$ ipython --no-banner

In [1]: import numpy as np

In [2]: import numpy.linalg as la

In [3]: np.set_printoptions(precision=3, suppress=True, linewidth=200)

In [4]: tidy = lambda a: np.round(a, 3) + 0

In [5]: m1 = np.load("block3.npy")

In [6]: m1
Out[6]: 
array([[ 1, -1,  1, -1, -1,  1, -1,  1],
       [ 1,  1, -1, -1,  1,  1, -1, -1],
       [ 1,  1,  1,  1,  1,  1,  1,  1],
       [ 1, -1,  1, -1,  1, -1,  1, -1],
       [ 1, -1, -1,  1,  1, -1, -1,  1]])

In [7]: W = np.array([[-8, 6],
   ...:     [-3, 9],
   ...:     [9, 8],
   ...:     [-6, -8],
   ...:     [-5, 5],
   ...:     [5, -2],
   ...:     [9, -9],
   ...:     [1, -8]])

In [8]: b = np.array([1, -2])

In [9]: act = np.maximum(m1 @ W + b, 0)

In [10]: act
Out[10]: 
array([[13,  5],
       [ 0, 33],
       [ 3,  0],
       [ 9, 17],
       [ 0,  0]])

In [11]: cent = np.array([[2, 0, 5], [1, 3, 0]])

In [12]: act @ cent
Out[12]: 
array([[31, 15, 65],
       [33, 99,  0],
       [ 6,  0, 15],
       [35, 51, 45],
       [ 0,  0,  0]])

In [13]: (act @ cent).round(6).argmax(axis=1)
Out[13]: array([2, 1, 2, 1, 0])

In [14]: rng = np.random.default_rng(81)

In [15]: Y = m1 + rng.integers(-2, 3, (5, 3)) @ rng.integers(-2, 3, (3, 8))

In [16]: Y
Out[16]: 
array([[ 3, -1,  1, -7,  5,  7, -5,  1],
       [ 6, -1,  2, -3,  3,  2, -4,  3],
       [ 0, -1, -1, -3,  5,  4,  0,  0],
       [ 1, -1,  1, -1,  1, -1,  1, -1],
       [ 5, -1,  2,  1,  1, -1, -3,  4]])

In [17]: tidy(la.svd(Y - m1, compute_uv=False))
Out[17]: array([13.958,  9.392,  2.639,  0.   ,  0.   ])

In [18]: np.abs(Y - m1).sum(axis=1)
Out[18]: array([24, 22, 18,  0, 12])

In [19]: la.matrix_rank(Y - m1, tol=1e-8)
Out[19]: np.int64(3)

In [20]: vec = np.array([-5, 4, 5, 8, 4, 7, 9, 0])

In [21]: Y * vec
Out[21]: 
array([[-15,  -4,   5, -56,  20,  49, -45,   0],
       [-30,  -4,  10, -24,  12,  14, -36,   0],
       [  0,  -4,  -5, -24,  20,  28,   0,   0],
       [ -5,  -4,   5,  -8,   4,  -7,   9,   0],
       [-25,  -4,  10,   8,   4,  -7, -27,   0]])

In [22]: np.sign((Y @ vec).round(6))
Out[22]: array([-1, -1,  1, -1, -1])

In [23]: Y @ np.ones(8)
Out[23]: array([4., 8., 4., 0., 8.])

In [24]: F = np.load("w.npy")

In [25]: F
Out[25]: 
array([[5, 0, 0, 0, 0],
       [3, 1, 0, 0, 0],
       [5, 4, 2, 0, 0],
       [0, 2, 2, 1, 0],
       [3, 0, 1, 0, 5]])

In [26]: # triangular: eigenvalues sit on the diagonal

In [27]: Y = F / np.sqrt((F ** 2).mean(axis=1, keepdims=True))

In [28]: tidy(F - F.mean(axis=1, keepdims=True))
Out[28]: 
array([[ 4. , -1. , -1. , -1. , -1. ],
       [ 2.2,  0.2, -0.8, -0.8, -0.8],
       [ 2.8,  1.8, -0.2, -2.2, -2.2],
       [-1. ,  1. ,  1. ,  0. , -1. ],
       [ 1.2, -1.8, -0.8, -1.8,  3.2]])

In [29]: vals, evecs = la.eig(F)

In [30]: F @ evecs[:, 0] - vals[0] * evecs[:, 0]
Out[30]: array([0., 0., 0., 0., 0.])

In [31]: tidy(np.sort(la.eigvals(la.inv(F))))
Out[31]: array([0.2, 0.2, 0.5, 1. , 1. ])

In [32]: Y = m1 / np.sqrt((m1 ** 2).mean(axis=1, keepdims=True))

In [33]: la.matrix_rank(Y) == la.matrix_rank(m1)
Out[33]: np.True_

In [34]: Y[0]
Out[34]: array([ 1., -1.,  1., -1., -1.,  1., -1.,  1.])

In [35]: m1 - m1.mean(axis=1, keepdims=True)
Out[35]: 
array([[ 1., -1.,  1., -1., -1.,  1., -1.,  1.],
       [ 1.,  1., -1., -1.,  1.,  1., -1., -1.],
       [ 0.,  0.,  0.,  0.,  0.,  0.,  0.,  0.],
       [ 1., -1.,  1., -1.,  1., -1.,  1., -1.],
       [ 1., -1., -1.,  1.,  1., -1., -1.,  1.]])

In [36]: K = np.load("run17.npy")

In [37]: K
Out[37]: 
array([[ 1,  0,  0,  0],
       [ 1,  1,  0,  0],
       [ 2, -1,  1,  0],
       [ 1,  2,  2,  1]])

In [38]: # triangular: eigenvalues sit on the diagonal

In [39]: vec = np.array([0, 0, 1, 1])

In [40]: y = K @ vec

In [41]: b, lr = np.zeros(4), 1 / la.norm(K, 2) ** 2

In [42]: for i in range(12):
    ...:     b -= lr * K.T @ (K @ b - y)
    ...:     if i % 2 == 0: print(i, round(la.norm(K @ b - y), 3))
    ...: 
0 0.991
2 0.785
4 0.635
6 0.516
8 0.419
10 0.341

In [43]: tidy(la.cond(K))
Out[43]: np.float64(31.77)
